$ python -q
>>> import numpy as np
>>> from numpy import linalg as LA
>>> np.set_printoptions(precision=2, suppress=True, linewidth=120)
>>> def rnd(a):
...     return np.round(a, 2) + 0
... 
>>> O, _ = LA.qr(np.array([[-1.3, 0.0, -0.5, -0.5],
...     [0.7, 1.5, -0.3, 0.6],
...     [0.9, -0.4, 0.9, 1.0],
...     [-0.3, 0.4, 0.0, 1.3]]))
>>> vecs, _ = LA.qr(np.array([[2.7, 0.1, 0.4, 1.1],
...     [1.1, 1.1, -0.4, -1.0],
...     [-0.1, -0.1, -2.0, -0.4],
...     [2.0, -1.0, 0.3, 0.0]]))
>>> s = 5 * 0.9 ** np.arange(4)
>>> M = O[:, :4] * s @ vecs[:4]
>>> print(rnd(M))
[[ 4.22 -0.35  1.13  0.96]
 [ 0.28  2.12  0.71 -3.92]
 [-1.67 -2.75  2.63 -1.17]
 [-0.32  2.35  2.79  1.51]]
>>> print(rnd(LA.det(M[::-1])))
332.15
>>> print(rnd(np.einsum("ii->", M)))
10.48
>>> print(rnd(np.einsum("ij,ji->", M, M)))
-1.98
>>> x0 = np.array([1, -1, 1, 2])
>>> print(rnd((M * x0).sum(axis=1)))
[ 7.63 -8.97  1.37  3.15]
>>> print(rnd(M @ x0))
[ 7.63 -8.97  1.37  3.15]
>>> print((M @ x0).argmax())
0
>>> print(rnd(LA.norm(M, 1)), rnd(LA.norm(M, np.inf)))
7.57 8.21
>>> print(LA.norm(M, axis=1).argmax())
1
>>> print(rnd(LA.norm(M, axis=0)))
[4.56 4.2  4.06 4.47]
>>> u = np.array([-3, 3, -3, -3])
>>> other = M + np.outer(u, np.eye(4)[1])
>>> print(LA.matrix_rank(other - M))
1
>>> print(LA.matrix_rank(LA.inv(other) - LA.inv(M), tol=1e-8))
1
>>> W0 = np.load("run17.npy")
>>> print(rnd(W0))
[[ 1.    0.    0.  ]
 [ 0.    0.5  -0.87]
 [ 0.    0.87  0.5 ]]
>>> x0 = np.array([-4, -1, -4])
>>> print(W0 @ np.eye(3)[0])
[1. 0. 0.]
>>> print(LA.norm(W0 @ x0) <= LA.norm(W0, 2) * LA.norm(x0) + 1e-9)
True
>>> print(rnd(W0 @ (2 * x0)))
[-8.    5.93 -5.73]
>>> print((W0 @ x0).argmax())
1
>>> print(rnd(W0 @ np.ones(3)))
[ 1.   -0.37  1.37]
>>> print(np.sign((W0 @ x0).round(6)))
[-1.  1. -1.]
>>> theta = np.radians(30)
>>> R = np.eye(3)
>>> R[2, 2] = R[1, 1] = np.cos(theta)
>>> R[2, 1], R[1, 2] = -np.sin(theta), np.sin(theta)
>>> print(rnd(R))
[[ 1.    0.    0.  ]
 [ 0.    0.87  0.5 ]
 [ 0.   -0.5   0.87]]
>>> other = W0 @ R.T
>>> print(rnd(LA.det(R)), rnd(np.trace(R)))
1.0 2.73
>>> print(np.allclose(W0 @ W0.T, other @ other.T))
True
>>> print(np.allclose(LA.norm(W0, axis=1), LA.norm(other, axis=1)))
True
>>> print(rnd(other))
[[ 1.  0.  0.]
 [ 0.  0. -1.]
 [ 0.  1.  0.]]
>>> rng = np.random.default_rng(66)
>>> other = W0 + rng.integers(-2, 3, (3, 1)) @ rng.integers(-2, 3, (1, 3))
>>> print(rnd(other))
[[ 3.    2.   -4.  ]
 [ 2.    2.5  -4.87]
 [-1.   -0.13  2.5 ]]
>>> print(other - W0)
[[ 2.  2. -4.]
 [ 2.  2. -4.]
 [-1. -1.  2.]]
>>> print(rnd(LA.eigvals(W0)))
[0.5+0.87j 0.5-0.87j 1. +0.j  ]
>>> print(rnd(LA.det(W0[::-1])))
-1.0
>>> print(rnd(np.einsum("ij,ji->", W0, W0)))
0.0
>>> print(rnd(LA.det(W0.T)))
1.0
>>> print(rnd(LA.det(2 * W0)), rnd(LA.det(W0)))
8.0 1.0
>>> u = np.array([3, 3, -1])
>>> other = W0 + np.outer(u, np.eye(3)[2])
>>> print(LA.matrix_rank(other - W0))
1
>>> print(rnd(LA.det(other) / LA.det(W0)), rnd(1 + LA.solve(W0, u)[2]))
-2.1 -2.1
>>> print(rnd(other))
[[ 1.    0.    3.  ]
 [ 0.    0.5   2.13]
 [ 0.    0.87 -0.5 ]]
>>> other = np.array([[2, 2], [1, 2], [0, 3]])
>>> K = np.kron(np.eye(3, dtype=int), other)
>>> print(K)
[[2 2 0 0 0 0]
 [1 2 0 0 0 0]
 [0 3 0 0 0 0]
 [0 0 2 2 0 0]
 [0 0 1 2 0 0]
 [0 0 0 3 0 0]
 [0 0 0 0 2 2]
 [0 0 0 0 1 2]
 [0 0 0 0 0 3]]
>>> other = np.c_[K[:, :5] @ np.array([[1, -5, 2, 0, -2],
...     [5, -4, -1, 5, -4],
...     [-4, -5, 4, -3, -1],
...     [3, -4, -2, 2, 2],
...     [-4, 5, 0, 5, 3]]), np.array([0, 1, 2, 1, 0, 1, 2, 3, 3])]
>>> print(other)
[[ 12 -18   2  10 -12   0]
 [ 11 -13   0  10 -10   1]
 [ 15 -12  -3  15 -12   2]
 [ -2 -18   4  -2   2   1]
 [  2 -13   0   1   3   0]
 [  9 -12  -6   6   6   1]
 [ -8  10   0  10   6   2]
 [ -4   5   0   5   3   3]
 [  0   0   0   0   0   3]]
>>> print(rnd(LA.norm(LA.qr(K)[0].T @ other, axis=0) ** 2 / ((other ** 2).sum(axis=0) + 1e-12)))
[1.   1.   1.   1.   1.   0.95]
>>> print(rnd(LA.norm(other - K @ LA.lstsq(K, other)[0], axis=0)))
[0.   0.   0.   0.   0.   1.15]
>>> print(rnd(LA.lstsq(K, other[:, 0])[0]))
[ 1.  5. -4.  3. -4.  0.]
>>> print(LA.matrix_rank(np.c_[K, other]))
7
>>> x0 = np.array([-3, -5, -8, -5, 8, 6])
>>> target = K @ x0
>>> print(target)
[-16 -13 -15 -26 -18 -15  28  20  18]
>>> print(rnd(LA.lstsq(K, target)[0]))
[-3. -5. -8. -5.  8.  6.]
>>> target = target + 0.02 * rng.normal(size=9)
>>> print(rnd(target))
[-16.02 -13.03 -15.03 -25.99 -17.98 -14.99  28.01  20.01  18.  ]
>>> coef, *_ = LA.lstsq(K, target)
>>> print(rnd(K.T @ (target - K @ coef)))
[0. 0. 0. 0. 0. 0.]
>>> proj = K @ LA.solve(K.T @ K, K.T)
>>> print(np.trace(proj))
6.0
>>> print(proj @ K[:, 1])
[2. 2. 3. 0. 0. 0. 0. 0. 0.]
>>> print(rnd(np.diag(proj)))
[0.82 0.27 0.92 0.82 0.27 0.92 0.82 0.27 0.92]
>>> print(LA.matrix_rank(np.eye(9) - proj))
3
>>> U, s, vt = LA.svd(K, full_matrices=False)
>>> print(U.shape, s.shape, vt.shape)
(9, 6) (6,) (6, 6)
>>> print(rnd(s / s[0]))
[1.   1.   1.   0.36 0.36 0.36]
>>> print(rnd(np.sqrt((s ** 2).sum())), rnd(LA.norm(K)))
8.12 8.12
>>> w1 = np.array([[2, 1, 2, 0, 1, 0],
...     [1, 0, 2, 0, 0, 2],
...     [2, 2, 0, 0, 1, 2],
...     [0, 1, 1, 1, 2, 0],
...     [0, 2, 1, 0, 2, 1],
...     [1, 0, 1, 1, 1, 1]])
>>> coef = np.array([-2, 0, -1, 3, -1, 2])
>>> act = np.maximum(K @ w1 + coef, 0)
>>> print(LA.matrix_rank(act))
6
>>> basis = np.array([[5, 5], [8, 6], [7, 4], [1, 0], [2, 5], [7, 6]])
>>> print((act @ basis).round(6).argmax(axis=1))
[0 0 0 0 0 0 0 0 0]
>>> F = np.load("block3.npy")
>>> print(F)
[[ 9. -1.  0.  0.]
 [-1.  6. -1.  0.]
 [ 0. -1. -6. -1.]
 [ 0.  0. -1.  7.]]
>>> # symmetric
>>> proj = np.triu(np.array([[1, 1, 3, 3], [3, 0, 3, 3], [2, 1, 3, 0], [1, 2, 3, 0]]), 1) + np.eye(4)
>>> other = proj @ F @ LA.inv(proj)
>>> print(proj @ F - F @ proj)
[[ -1.  -6. -46.  -6.]
 [  0.  -2. -36.   3.]
 [  0.   0.   3.   3.]
 [  0.   0.   0.   0.]]
>>> print(rnd(np.poly(other)))
[    1.   -16.    24.   608. -2342.]
>>> print(other)
[[  8.  -6. -28.  12.]
 [ -1.   4. -31.   9.]
 [  0.  -1.  -3.   2.]
 [  0.   0.  -1.   7.]]
>>> theta = np.radians(15)
>>> R = np.eye(6)
>>> R[1, 1] = R[5, 5] = np.cos(theta)
>>> R[1, 5], R[5, 1] = -np.sin(theta), np.sin(theta)
>>> print(rnd(R))
[[ 1.    0.    0.    0.    0.    0.  ]
 [ 0.    0.97  0.    0.    0.   -0.26]
 [ 0.    0.    1.    0.    0.    0.  ]
 [ 0.    0.    0.    1.    0.    0.  ]
 [ 0.    0.    0.    0.    1.    0.  ]
 [ 0.    0.26  0.    0.    0.    0.97]]
>>> other = K @ R.T
>>> print(np.allclose(K @ K.T, other @ other.T))
True
>>> print(rnd(np.abs(other - K).max(axis=0)))
[0.   0.78 0.   0.   0.   0.78]
>>> print(rnd(LA.det(R)), rnd(np.trace(R)))
1.0 5.93
>>> print(rnd(LA.svd(K, compute_uv=False)), rnd(LA.svd(other, compute_uv=False)))
[4.41 4.41 4.41 1.59 1.59 1.59] [4.41 4.41 4.41 1.59 1.59 1.59]
>>> E = np.array([[1, -6, 8, -4], [4, -6, -3, -8], [5, 4, -1, -1], [6, 1, 7, 9]])
>>> E[2] = E[3]
>>> print(E)
[[ 1 -6  8 -4]
 [ 4 -6 -3 -8]
 [ 6  1  7  9]
 [ 6  1  7  9]]
>>> # null space of dimension 1
>>> rk = LA.matrix_rank(E)
>>> print(rk)
3
>>> null = LA.svd(E)[2][rk:].T
>>> print([int(LA.matrix_rank(E[:, :j + 1])) for j in range(4)])
[1, 2, 3, 3]
>>> print(rnd(null[:, 0] / null[np.abs(null[:, 0]).round(6).argmax(), 0]))
[ 0.42  1.    0.36 -0.67]
>>> print(E.sum(axis=0))
[ 17 -10  19   6]
>>> print(E.sum(axis=1))
[ -1 -13  23  23]
>>> print(np.unravel_index(np.abs(E).argmax(), E.shape))
(np.int64(2), np.int64(3))
>>> print(LA.matrix_rank(E))
3
>>> print(rnd(LA.norm(E)))
24.0
>>> print(E.mean(axis=0))
[ 4.25 -2.5   4.75  1.5 ]
>>> print(E.shape)
(4, 4)
>>> print(np.count_nonzero(E))
16
>>> print(rnd(LA.svd(E, compute_uv=False)))
[19.46 12.52  6.37  0.  ]
>>> x0 = np.array([9, -3, -6, -7])
>>> print(np.sign((E @ x0).round(6)))
[ 1  1 -1 -1]
>>> print(E @ (2 * x0))
[  14  256 -108 -108]
>>> data = np.array([[-2, -3, 0], [-5, -1, 3], [2, -1, 1], [-2, -3, 0]])
>>> x0 = np.array([-2, -1, 3])
>>> target = data @ x0
>>> print(target)
[ 7 20  0  7]
>>> print(rnd(LA.solve(data.T @ data, data.T @ target)))
[-2. -1.  3.]
>>> target = target + 0.05 * rng.normal(size=4)
>>> print(rnd(target))
[ 7.05 19.96  0.05  6.99]
>>> coef, *_ = LA.lstsq(data, target)
>>> print(rnd(data.T @ (target - data @ coef)))
[0. 0. 0.]
